>>> import numpy as np
>>> from numpy import linalg as LA
>>> np.set_printoptions(precision=1, suppress=True, linewidth=120, legacy="1.25")
>>> def rnd(a):
...     return np.round(a, 1) + 0
... 
>>> A2 = np.array([[-8, -9], [0, 5]])
>>> X = np.block([[np.zeros((2, 2)), A2], [A2.T, np.zeros((2, 2))]])
>>> X
array([[ 0.,  0., -8., -9.],
       [ 0.,  0.,  0.,  5.],
       [-8.,  0.,  0.,  0.],
       [-9.,  5.,  0.,  0.]])
>>> # symmetric
>>> rng = np.random.default_rng(36)
>>> A2 = X + rng.integers(-2, 3, (4, 2)) @ rng.integers(-2, 3, (2, 4))
>>> print(A2)
[[ -6.  -1.  -8. -13.]
 [ -2.   0.   0.   3.]
 [ -4.   0.   0.   4.]
 [ -5.   7.   0.   0.]]
>>> rnd(LA.svd(A2 - X, compute_uv=False))
array([10.2,  3.1,  0. ,  0. ])
>>> LA.matrix_rank(A2 - X, tol=1e-8)
2
>>> print(np.abs(A2 - X).sum(axis=1))
[11.  4.  8.  6.]
>>> vals, evecs = LA.eigh(X)
>>> rnd(vals)
array([-12.6,  -3.2,   3.2,  12.6])
>>> np.abs(evecs[:, -1]).round(6).argmax()
0
>>> rnd(evecs @ np.diag(vals) @ evecs.T)
array([[ 0.,  0., -8., -9.],
       [ 0.,  0.,  0.,  5.],
       [-8.,  0.,  0.,  0.],
       [-9.,  5.,  0.,  0.]])
>>> rnd(vals.sum()), np.trace(X)
(0.0, 0.0)
>>> rnd(np.abs(evecs[:, -1]))
array([0.7, 0.2, 0.4, 0.6])
>>> A2 = np.array([[1, 3], [4, 4]])
>>> Z = np.kron(A2, X)
>>> print(Z.shape)
(8, 8)
>>> print(rnd(LA.norm(Z, 2)), rnd(LA.norm(A2, 2) * LA.norm(X, 2)))
80.4 80.4
>>> LA.matrix_rank(Z)
8
>>> Z
array([[  0.,   0.,  -8.,  -9.,   0.,   0., -24., -27.],
       [  0.,   0.,   0.,   5.,   0.,   0.,   0.,  15.],
       [ -8.,   0.,   0.,   0., -24.,   0.,   0.,   0.],
       [ -9.,   5.,   0.,   0., -27.,  15.,   0.,   0.],
       [  0.,   0., -32., -36.,   0.,   0., -32., -36.],
       [  0.,   0.,   0.,  20.,   0.,   0.,   0.,  20.],
       [-32.,   0.,   0.,   0., -32.,   0.,   0.,   0.],
       [-36.,  20.,   0.,   0., -36.,  20.,   0.,   0.]])
>>> Q, r_ = LA.qr(X)
>>> rnd(r_)
array([[-12. ,   3.7,   0. ,   0. ],
       [  0. ,  -3.3,   0. ,   0. ],
       [  0. ,   0. ,   8. ,   9. ],
       [  0. ,   0. ,   0. ,  -5. ]])
>>> Q.shape, r_.shape
((4, 4), (4, 4))
>>> rnd(Q)
array([[ 0. ,  0. , -1. ,  0. ],
       [ 0. ,  0. ,  0. , -1. ],
       [ 0.7,  0.7,  0. ,  0. ],
       [ 0.7, -0.7,  0. ,  0. ]])
>>> rnd(Q @ r_)
array([[ 0.,  0., -8., -9.],
       [ 0.,  0.,  0.,  5.],
       [-8.,  0.,  0.,  0.],
       [-9.,  5.,  0.,  0.]])
>>> feats = np.load("test8.npy")
>>> rnd(feats)
array([[0.5, 0. , 0. , 0.5],
       [0. , 1. , 0. , 0. ],
       [0.3, 0.3, 0.3, 0. ],
       [0. , 0. , 0. , 1. ]])
>>> # rows sum to 1
>>> r0, r1 = feats[2], feats[0]
>>> rnd(r0 @ r1)
0.2
>>> rnd(r0 @ r0)
0.3
>>> pr = (r0 @ r1) / (r0 @ r0) * r0
>>> print(LA.matrix_rank(np.outer(r0, r1)))
1
>>> rnd(r1 - pr)
array([ 0.3, -0.2, -0.2,  0.5])
>>> print(rnd((r1 - pr) @ r0))
0.0
>>> x = np.array([-7, 4, 5, 0])
>>> target = feats @ x
>>> coef, lr = np.zeros(4), 1 / LA.norm(feats, 2) ** 2
>>> for i in range(12):
...     coef -= lr * feats.T @ (feats @ coef - target)
...     if i % 2 == 0: print(i, round(LA.norm(feats @ coef - target), 1))
... 
0 2.7
2 1.9
4 1.5
6 1.3
8 1.2
10 1.0
>>> rnd(LA.cond(feats))
4.8
>>> LA.matrix_rank(feats)
4
>>> rnd(LA.svd(feats, compute_uv=False))
array([1.1, 1.1, 0.6, 0.2])
>>> np.abs(feats).max()
1.0
>>> t = np.radians(30)
>>> r_ = np.eye(4)
>>> r_[3, 3] = r_[0, 0] = np.cos(t)
>>> r_[3, 0], r_[0, 3] = -np.sin(t), np.sin(t)
>>> rnd(r_)
array([[ 0.9,  0. ,  0. ,  0.5],
       [ 0. ,  1. ,  0. ,  0. ],
       [ 0. ,  0. ,  1. ,  0. ],
       [-0.5,  0. ,  0. ,  0.9]])
>>> A2 = feats @ r_.T
>>> rnd(np.abs(A2 - feats).max(axis=0))
array([0.5, 0. , 0. , 0.3])
>>> idx = rng.permutation(4)
>>> print(idx)
[1 0 2 3]
>>> A2 = feats[idx][:, idx]
>>> rnd(LA.det(A2)), rnd(LA.det(feats[idx]))
(0.2, -0.2)
>>> rnd(np.trace(A2))
2.8
>>> rnd(A2)
array([[1. , 0. , 0. , 0. ],
       [0. , 0.5, 0. , 0.5],
       [0.3, 0.3, 0.3, 0. ],
       [0. , 0. , 0. , 1. ]])
>>> F = np.array([[0, 3, 0, 0], [-5, -3, 1, -2], [-10, -6, 2, -4], [5, 4, -1, 2]])
>>> F
array([[  0,   3,   0,   0],
       [ -5,  -3,   1,  -2],
       [-10,  -6,   2,  -4],
       [  5,   4,  -1,   2]])
>>> t = np.radians(30)
>>> r_ = np.eye(4)
>>> r_[3, 3] = r_[0, 0] = np.cos(t)
>>> r_[3, 0], r_[0, 3] = -np.sin(t), np.sin(t)
>>> rnd(r_)
array([[ 0.9,  0. ,  0. ,  0.5],
       [ 0. ,  1. ,  0. ,  0. ],
       [ 0. ,  0. ,  1. ,  0. ],
       [-0.5,  0. ,  0. ,  0.9]])
>>> A2 = F @ r_.T
>>> print(np.allclose(LA.norm(F, axis=1), LA.norm(A2, axis=1)))
True
>>> print(np.allclose(F @ F.T, A2 @ A2.T))
True
>>> rnd(LA.det(r_)), rnd(np.trace(r_))
(1.0, 3.7)
>>> rnd(A2)
array([[  0. ,   3. ,   0. ,   0. ],
       [ -5.3,  -3. ,   1. ,   0.8],
       [-10.7,  -6. ,   2. ,   1.5],
       [  5.3,   4. ,  -1. ,  -0.8]])
>>> U, sigma, VT = LA.svd(F, full_matrices=False)
>>> print(rnd(np.abs(VT[0])))
[0.8 0.5 0.2 0.3]
>>> np.abs(U[:, 0]).round(6).argmax()
2
>>> rnd(np.cumsum(sigma ** 2) / np.sum(sigma ** 2))
array([1., 1., 1., 1.])
>>> np.allclose(U * sigma @ VT, F)
True
>>> print((sigma > 1e-8).sum())
2
>>> rnd(sigma / sigma[0])
array([1. , 0.2, 0. , 0. ])
>>> print(rnd(U.T @ U))
[[1. 0. 0. 0.]
 [0. 1. 0. 0.]
 [0. 0. 1. 0.]
 [0. 0. 0. 1.]]
>>> M = np.load("m.npy")
>>> M
array([[0, 0, 1],
       [1, 0, 0],
       [0, 1, 0]])
>>> # rows sum to 1
>>> LA.matrix_power(M, 100)
array([[0, 0, 1],
       [1, 0, 0],
       [0, 1, 0]])
>>> print(M.sum(axis=1))
[1 1 1]
>>> pr = np.eye(3)[1]
>>> for _ in range(3):
...     pr = pr @ M
...     print(pr.round(1))
... 
[1. 0. 0.]
[0. 0. 1.]
[0. 1. 0.]
>>> Q, evecs = LA.qr(M[:, :2])[0], LA.qr(M[:, 2:])[0]
>>> sigma = LA.svd(Q.T @ evecs, compute_uv=False)
>>> (sigma > 0.9).sum()
0
>>> sigma
array([0.])
>>> J = np.load("case1.npy")
>>> J
array([[28,  1,  1, -4],
       [-4, 29, -2, -3],
       [ 2, -3,  6,  1],
       [ 4, -3,  2, 17]])
>>> Q, evecs = LA.qr(J[:, :3])[0], LA.qr(J[:, 3:])[0]
>>> sigma = LA.svd(Q.T @ evecs, compute_uv=False)
>>> print((sigma > 0.9).sum())
0
>>> rnd(LA.norm(Q @ Q.T - evecs @ evecs.T, 2))
1.0
>>> rnd(sigma)
array([0.4])
>>> idx = rng.permutation(4)
>>> idx
array([2, 3, 1, 0])
>>> A2 = J[idx][:, idx]
>>> np.trace(A2)
80
>>> rnd(np.sort(np.abs(LA.eigvals(A2))))
array([ 5.6, 17.3, 28.7, 28.7])
>>> print(A2)
[[ 6  1 -3  2]
 [ 2 17 -3  4]
 [-2 -3 29 -4]
 [ 1 -4  1 28]]
>>> rnd(LA.det(A2)), rnd(LA.det(J[idx]))
(79168.0, -79168.0)
>>> arr = np.load("run16.npy")
>>> arr
array([[  4.4, -21.6,  -0.8],
       [  3.4,  26.6,   1.9],
       [  5.7, -42.2,   0.2],
       [ -1. ,   6.9,  -0.8],
       [ -6.8, -17.5,   0.6],
       [  1.3, -34.5,   0.8],
       [  5.2,  -2.9,   0.2],
       [ -1.3,  -9. ,  -0.2],
       [  8.6,  -2.5,   0.2],
       [ -7. , -14.5,   0.9],
       [  1. , -30.9,   1.9],
       [ -3. , -17.1,  -1.3],
       [ -0.7, -20.7,   0.2],
       [ -0.1, -10.7,   1.3],
       [  3.9,  30.8,   0.7],
       [ -2.4,  -9.2,  -0.4],
       [ -2.2,  29.7,  -0.6],
       [ -0.8,   3.1,  -0.2],
       [  2.3,  29.5,   1.6],
       [  5.4, -34.3,   0.6],
       [  7.7,  11. ,  -0.2],
       [ -0.2,   7.7,   1.3],
       [  2.5,  -8.9,   0.2],
       [ -3.1,   7.4,   0. ],
       [ -2.9, -27.3,  -1.3],
       [ -3.9,   0. ,   0.5],
       [  2.5, -32.6,  -0.2]])
>>> x = np.array([-1, 3, -1])
>>> target = arr @ x
>>> rnd(LA.lstsq(arr, target)[0])
array([-1.,  3., -1.])
>>> print(rnd(LA.solve(arr.T @ arr, arr.T @ target)))
[-1.  3. -1.]
>>> rnd(LA.pinv(arr) @ arr)
array([[1., 0., 0.],
       [0., 1., 0.],
       [0., 0., 1.]])
>>> target = target + 0.1 * rng.normal(size=27)
>>> rnd(target)
array([ -68.5,   74.4, -132.3,   22.4,  -46.4, -105.7,  -14.1,  -25.5,  -16.4,  -37.4,  -95.6,  -47. ,  -61.7,  -33.3,
         87.8,  -24.9,   91.8,   10.4,   84.7, -108.8,   25.5,   22.1,  -29.4,   25.3,  -77.7,    3.5, -100.2])
>>> coef, *_ = LA.lstsq(arr, target)
>>> rnd(arr.T @ (target - arr @ coef))
array([0., 0., 0.])
>>> rnd(LA.norm(target - arr @ coef))
0.4
>>> coef.round()
array([-1.,  3., -1.])
